$ ipython --no-banner

In [1]: import numpy as np

In [2]: import numpy.linalg as la

In [3]: np.set_printoptions(precision=4, suppress=True, linewidth=160)

In [4]: def rd(a):
   ...:     return np.round(a, 4) + 0
   ...: 

In [5]: feats = np.loadtxt("sample4.csv", delimiter=",")

In [6]: feats
Out[6]: 
array([[ 6., 13.,  5.,  8., 15., 15.,  0.,  6.,  6.],
       [10.,  7., 17., 10.,  9., 13.,  8., 10.,  7.],
       [ 5.,  5.,  0.,  6.,  7.,  6.,  0.,  5.,  1.],
       [ 7.,  9.,  5.,  7., 11., 12.,  2.,  7.,  5.],
       [ 8.,  0.,  3.,  5.,  0.,  1.,  4.,  8.,  0.],
       [ 9., 11., 11.,  8., 13., 16.,  6.,  9.,  8.],
       [ 6.,  0.,  0.,  4.,  0.,  0.,  0.,  6.,  0.],
       [ 9.,  5.,  5.,  5.,  7., 10.,  6.,  9.,  5.],
       [10.,  5.,  9.,  6.,  7., 11.,  8., 10.,  6.],
       [ 4., 13.,  1.,  8., 15., 13.,  0.,  4.,  4.]])

In [7]: np.abs(np.diag(la.qr(feats)[1])) > 1e-9
Out[7]: array([ True,  True,  True,  True,  True,  True,  True, False,  True])

In [8]: rd(np.trace(la.pinv(feats) @ feats))
Out[8]: np.float64(8.0)

In [9]: U, sv, Vt = la.svd(feats)

In [10]: rd(sv)
Out[10]: array([70.3616, 20.8238, 11.5943,  5.4492,  2.4388,  1.1354,  0.5034,  0.0645,  0.    ])

In [11]: np.argmax(sv[:-1] / (sv[1:] + 1e-6)) + 1
Out[11]: np.int64(8)

In [12]: M2 = U[:, :8] @ np.diag(sv[:8]) @ Vt[:8]

In [13]: rd(np.abs(feats - M2).max())
Out[13]: np.float64(0.0)

In [14]: la.matrix_rank(feats, rtol=0.05)
Out[14]: np.int64(4)

In [15]: rd(M2)
Out[15]: 
array([[ 6., 13.,  5.,  8., 15., 15.,  0.,  6.,  6.],
       [10.,  7., 17., 10.,  9., 13.,  8., 10.,  7.],
       [ 5.,  5.,  0.,  6.,  7.,  6.,  0.,  5.,  1.],
       [ 7.,  9.,  5.,  7., 11., 12.,  2.,  7.,  5.],
       [ 8.,  0.,  3.,  5.,  0.,  1.,  4.,  8.,  0.],
       [ 9., 11., 11.,  8., 13., 16.,  6.,  9.,  8.],
       [ 6.,  0.,  0.,  4.,  0.,  0.,  0.,  6.,  0.],
       [ 9.,  5.,  5.,  5.,  7., 10.,  6.,  9.,  5.],
       [10.,  5.,  9.,  6.,  7., 11.,  8., 10.,  6.],
       [ 4., 13.,  1.,  8., 15., 13.,  0.,  4.,  4.]])

In [16]: print(la.matrix_rank(M2))
8

In [17]: rd(la.norm(feats - M2, 2)), rd(sv[8])
Out[17]: (np.float64(0.0), np.float64(0.0))

In [18]: rng = np.random.default_rng(9631)

In [19]: M2 = feats + rng.integers(-2, 3, (10, 8)) @ rng.integers(-2, 3, (8, 9))

In [20]: M2
Out[20]: 
array([[  0.,  12.,  12.,   5.,  16.,  18.,   5.,  10.,  -1.],
       [ 18.,   8.,  15.,  13.,   9.,   5.,  16.,  10.,   7.],
       [ 21.,  18.,  -7.,  10.,   7.,  11.,   6.,   9.,   4.],
       [  3.,   1.,   5.,   0.,  16.,   6.,  -3.,  -1.,  10.],
       [  1.,  -6.,   9.,   4.,   0.,  -3.,  10.,   3.,   1.],
       [ 13.,   7.,   6.,  -8.,  16.,  19.,   3.,   1.,  11.],
       [ -2.,  -8.,   3.,  10.,  -1., -13.,   1.,  12.,  -7.],
       [ 13.,   8.,   3.,   6.,   2.,  10.,   8.,   5.,  16.],
       [  6.,  13.,  18.,  12.,   9.,  22.,   9.,  12.,   5.],
       [  5.,  14.,   9.,   1.,   4.,  12.,  10.,   1.,  14.]])

In [21]: np.abs(M2 - feats).sum(axis=1)
Out[21]: array([37., 30., 58., 48., 36., 49., 53., 32., 44., 52.])

In [22]: vec = np.array([2, 1, 2, 2, 2, 2, 1, 2, 1])

In [23]: target = M2 @ vec

In [24]: rd(la.lstsq(M2, target)[0])
Out[24]: array([2., 1., 2., 2., 2., 2., 1., 2., 1.])

In [25]: rd(la.solve(M2.T @ M2, M2.T @ target))
Out[25]: array([2., 1., 2., 2., 2., 2., 1., 2., 1.])

In [26]: target = target + 0.1 * rng.normal(size=10)

In [27]: rd(target)
Out[27]: array([138.1071, 170.8141, 129.9368,  66.1429,  32.8484, 114.7966,   3.8134, 110.1725, 185.0444, 102.0118])

In [28]: c, *_ = la.lstsq(M2, target)

In [29]: [round(float(la.norm(la.solve(M2.T @ M2 + lam * np.eye(9), M2.T @ target))), 2) for lam in (0, 1, 10, 100)]
Out[29]: [5.2, 5.19, 5.16, 5.0]

In [30]: rd(la.norm(target - M2 @ c))
Out[30]: np.float64(0.1547)

In [31]: la.norm(feats, axis=1).argmax()
Out[31]: np.int64(1)

In [32]: rd(la.norm(feats, axis=1))
Out[32]: array([28.5657, 31.6386, 14.0357, 23.388 , 13.3791, 31.5119,  9.3808, 21.1424, 24.7386, 26.    ])

In [33]: rd(la.norm(feats, axis=0))
Out[33]: array([24.2487, 25.7682, 24.    , 21.8861, 31.1127, 34.9428, 14.8324, 24.2487, 15.8745])

In [34]: print(rd(la.norm(feats) ** 2 / la.norm(feats, 2) ** 2))
1.1223

In [35]: M2 = np.array([[0, -2],
    ...:     [-3, -2],
    ...:     [-2, -1],
    ...:     [-1, -2],
    ...:     [3, -1],
    ...:     [2, -3],
    ...:     [-2, 1],
    ...:     [-1, 3]])

In [36]: W2 = np.array([[0, 0, 5, 5], [3, 7, 8, 9]])

In [37]: M = M2 @ W2 + 0.02 * rng.normal(size=(8, 4))

In [38]: print(rd(M))
[[ -5.9986 -13.9638 -15.9878 -18.0199]
 [ -5.9849 -13.9651 -30.9781 -33.0154]
 [ -2.9585  -6.9802 -18.0016 -18.9901]
 [ -5.984  -14.0238 -21.03   -22.992 ]
 [ -2.9804  -7.0463   7.0003   5.98  ]
 [ -9.0317 -20.9761 -14.0484 -16.9866]
 [  3.0055   6.9897  -1.9782  -0.9966]
 [  9.0198  21.0308  19.0107  22.0125]]

In [39]: la.matrix_rank(M, rtol=0.1)
Out[39]: np.int64(2)

In [40]: print(la.cond(M) > 100)
True

In [41]: U, sv, Vt = la.svd(M)

In [42]: rd(sv)
Out[42]: array([84.835 , 20.5795,  0.0688,  0.0583])

In [43]: np.argmax(sv[:-1] / (sv[1:] + 1e-6)) + 1
Out[43]: np.int64(2)

In [44]: M2 = U[:, :2] @ np.diag(sv[:2]) @ Vt[:2]

In [45]: la.matrix_rank(M2)
Out[45]: np.int64(2)

In [46]: rd(la.norm(M - M2, 2)), rd(sv[2])
Out[46]: (np.float64(0.0688), np.float64(0.0688))

In [47]: la.matrix_rank(M, rtol=0.05)
Out[47]: np.int64(2)

In [48]: C2 = M.T @ M

In [49]: print(rd(np.trace(C2)), rd((M ** 2).sum()))
7620.498 7620.498

In [50]: print(rd(la.eigvalsh(C2)[::-1]))
[7196.9732  423.5167    0.0047    0.0034]

In [51]: rd(C2)
Out[51]: 
array([[ 297.2088,  693.0657,  731.9518,  830.6049],
       [ 693.0657, 1616.1993, 1707.775 , 1937.8325],
       [ 731.9518, 1707.775 , 2593.2476, 2837.167 ],
       [ 830.6049, 1937.8325, 2837.167 , 3113.8423]])

In [52]: rd(np.diag(C2))
Out[52]: array([ 297.2088, 1616.1993, 2593.2476, 3113.8423])

In [53]: la.matrix_rank(C2)
Out[53]: np.int64(4)

In [54]: rd(la.norm(C2, "nuc"))
Out[54]: np.float64(7620.498)

In [55]: rd(la.norm(C2[0] - C2[2]))
Out[55]: np.float64(2951.1607)

In [56]: rd(la.norm(C2, axis=0))
Out[56]: array([1339.5264, 3124.7609, 4269.2737, 4710.6931])

In [57]: K = np.loadtxt("test9.csv", delimiter=",")

In [58]: print(K)
[[ 0.  3. -2. -3. -1. -3.  1.  0.]
 [ 0.  0.  2.  0. -1. -2.  1. -2.]
 [ 0.  0.  0.  2. -1. -3. -2.  2.]
 [ 0.  0.  0.  0. -2. -1.  3. -1.]
 [ 0.  0.  0.  0.  0. -2. -2.  3.]
 [ 0.  0.  0.  0.  0.  0. -2.  0.]
 [ 0.  0.  0.  0.  0.  0.  0.  1.]
 [ 0.  0.  0.  0.  0.  0.  0.  0.]]

In [59]: vec = np.array([0, 3, 3, 2, -3, 2, 1, 2])

In [60]: K @ np.ones(8)
Out[60]: array([-5., -2., -2., -1., -1., -2.,  1.,  0.])

In [61]: K * vec
Out[61]: 
array([[ 0.,  9., -6., -6.,  3., -6.,  1.,  0.],
       [ 0.,  0.,  6.,  0.,  3., -4.,  1., -4.],
       [ 0.,  0.,  0.,  4.,  3., -6., -2.,  4.],
       [ 0.,  0.,  0.,  0.,  6., -2.,  3., -2.],
       [ 0.,  0.,  0.,  0., -0., -4., -2.,  6.],
       [ 0.,  0.,  0.,  0., -0.,  0., -2.,  0.],
       [ 0.,  0.,  0.,  0., -0.,  0.,  0.,  2.],
       [ 0.,  0.,  0.,  0., -0.,  0.,  0.,  0.]])

In [62]: K @ (2 * vec)
Out[62]: array([-10.,   4.,   6.,  10.,   0.,  -4.,   4.,   0.])

In [63]: np.einsum("ij,j->i", K, vec)
Out[63]: array([-5.,  2.,  3.,  5.,  0., -2.,  2.,  0.])

In [64]: lab = rng.permutation(8)

In [65]: lab
Out[65]: array([3, 0, 6, 7, 1, 2, 5, 4])

In [66]: M2 = K[lab][:, lab]

In [67]: M2
Out[67]: 
array([[ 0.,  0.,  3., -1.,  0.,  0., -1., -2.],
       [-3.,  0.,  1.,  0.,  3., -2., -3., -1.],
       [ 0.,  0.,  0.,  1.,  0.,  0.,  0.,  0.],
       [ 0.,  0.,  0.,  0.,  0.,  0.,  0.,  0.],
       [ 0.,  0.,  1., -2.,  0.,  2., -2., -1.],
       [ 2.,  0., -2.,  2.,  0.,  0., -3., -1.],
       [ 0.,  0., -2.,  0.,  0.,  0.,  0.,  0.],
       [ 0.,  0., -2.,  3.,  0.,  0., -2.,  0.]])

In [68]: print(np.trace(M2))
0.0

In [69]: rk = la.matrix_rank(K)

In [70]: rk
Out[70]: np.int64(7)

In [71]: N = la.svd(K)[2][rk:].T

In [72]: la.matrix_rank(K.T @ K), la.matrix_rank(K @ K.T)
Out[72]: (np.int64(7), np.int64(7))

In [73]: N.shape
Out[73]: (8, 1)

In [74]: N[:, 0] / N[np.abs(N[:, 0]).round(6).argmax(), 0]
Out[74]: array([ 1., -0., -0., -0., -0., -0., -0., -0.])

In [75]: mat = np.array([[2, 3, 0, 2, 0, 2, 2, 2],
    ...:     [2, 2, 3, 0, 2, 0, 2, 2],
    ...:     [2, 2, 2, 3, 0, 2, 0, 2],
    ...:     [2, 2, 2, 2, 3, 0, 2, 0],
    ...:     [0, 2, 2, 2, 2, 3, 0, 2],
    ...:     [2, 0, 2, 2, 2, 2, 3, 0],
    ...:     [0, 2, 0, 2, 2, 2, 2, 3],
    ...:     [3, 0, 2, 0, 2, 2, 2, 2]])

In [76]: np.allclose(mat, mat.T)
Out[76]: False

In [77]: (mat - mat.T) / 2
Out[77]: 
array([[ 0. ,  0.5, -1. ,  0. ,  0. ,  0. ,  1. , -0.5],
       [-0.5,  0. ,  0.5, -1. ,  0. ,  0. ,  0. ,  1. ],
       [ 1. , -0.5,  0. ,  0.5, -1. ,  0. ,  0. ,  0. ],
       [ 0. ,  1. , -0.5,  0. ,  0.5, -1. ,  0. ,  0. ],
       [ 0. ,  0. ,  1. , -0.5,  0. ,  0.5, -1. ,  0. ],
       [ 0. ,  0. ,  0. ,  1. , -0.5,  0. ,  0.5, -1. ],
       [-1. ,  0. ,  0. ,  0. ,  1. , -0.5,  0. ,  0.5],
       [ 0.5, -1. ,  0. ,  0. ,  0. ,  1. , -0.5,  0. ]])

In [78]: print(rd(np.sort(np.abs(la.eigvals(mat)))))
[ 1.  1.  3.  3.  3.  3.  5. 13.]

In [79]: rd(la.det(mat))
Out[79]: np.float64(-5265.0)

In [80]: (mat + mat.T) / 2
Out[80]: 
array([[2. , 2.5, 1. , 2. , 0. , 2. , 1. , 2.5],
       [2.5, 2. , 2.5, 1. , 2. , 0. , 2. , 1. ],
       [1. , 2.5, 2. , 2.5, 1. , 2. , 0. , 2. ],
       [2. , 1. , 2.5, 2. , 2.5, 1. , 2. , 0. ],
       [0. , 2. , 1. , 2.5, 2. , 2.5, 1. , 2. ],
       [2. , 0. , 2. , 1. , 2.5, 2. , 2.5, 1. ],
       [1. , 2. , 0. , 2. , 1. , 2.5, 2. , 2.5],
       [2.5, 1. , 2. , 0. , 2. , 1. , 2.5, 2. ]])

In [81]: np.allclose(mat @ mat.T, mat.T @ mat)
Out[81]: True

In [82]: la.matrix_power(mat, 4)
Out[82]: 
array([[3640, 3464, 3648, 3464, 3657, 3520, 3648, 3520],
       [3520, 3640, 3464, 3648, 3464, 3657, 3520, 3648],
       [3648, 3520, 3640, 3464, 3648, 3464, 3657, 3520],
       [3520, 3648, 3520, 3640, 3464, 3648, 3464, 3657],
       [3657, 3520, 3648, 3520, 3640, 3464, 3648, 3464],
       [3464, 3657, 3520, 3648, 3520, 3640, 3464, 3648],
       [3648, 3464, 3657, 3520, 3648, 3520, 3640, 3464],
       [3464, 3648, 3464, 3657, 3520, 3648, 3520, 3640]])
